$ python3 -q
>>> import numpy as np
>>> from numpy import linalg as LA
>>> np.set_printoptions(precision=2, suppress=True, linewidth=140, sign=" ")
>>> E = np.loadtxt("data.csv", delimiter=",")
>>> E
array([[-2., -3., -3.,  0., -3.,  0., -3., -3., -3.,  0.,  0.],
       [-3., -2., -3.,  0., -3.,  0., -3., -3., -3.,  0.,  0.],
       [-3., -3., -2.,  0., -3.,  0., -3., -3., -3.,  0.,  0.],
       [ 0.,  0.,  0., -2.,  0., -3.,  0.,  0.,  0., -3., -3.],
       [-3., -3., -3.,  0., -2.,  0., -3., -3., -3.,  0.,  0.],
       [ 0.,  0.,  0., -3.,  0., -2.,  0.,  0.,  0., -3., -3.],
       [-3., -3., -3.,  0., -3.,  0., -2., -3., -3.,  0.,  0.],
       [-3., -3., -3.,  0., -3.,  0., -3., -2., -3.,  0.,  0.],
       [-3., -3., -3.,  0., -3.,  0., -3., -3., -2.,  0.,  0.],
       [ 0.,  0.,  0., -3.,  0., -3.,  0.,  0.,  0., -2., -3.],
       [ 0.,  0.,  0., -3.,  0., -3.,  0.,  0.,  0., -3., -2.]])
>>> # splits into 2 blocks
>>> (E + E.T) / 2
array([[-2., -3., -3.,  0., -3.,  0., -3., -3., -3.,  0.,  0.],
       [-3., -2., -3.,  0., -3.,  0., -3., -3., -3.,  0.,  0.],
       [-3., -3., -2.,  0., -3.,  0., -3., -3., -3.,  0.,  0.],
       [ 0.,  0.,  0., -2.,  0., -3.,  0.,  0.,  0., -3., -3.],
       [-3., -3., -3.,  0., -2.,  0., -3., -3., -3.,  0.,  0.],
       [ 0.,  0.,  0., -3.,  0., -2.,  0.,  0.,  0., -3., -3.],
       [-3., -3., -3.,  0., -3.,  0., -2., -3., -3.,  0.,  0.],
       [-3., -3., -3.,  0., -3.,  0., -3., -2., -3.,  0.,  0.],
       [-3., -3., -3.,  0., -3.,  0., -3., -3., -2.,  0.,  0.],
       [ 0.,  0.,  0., -3.,  0., -3.,  0.,  0.,  0., -2., -3.],
       [ 0.,  0.,  0., -3.,  0., -3.,  0.,  0.,  0., -3., -2.]])
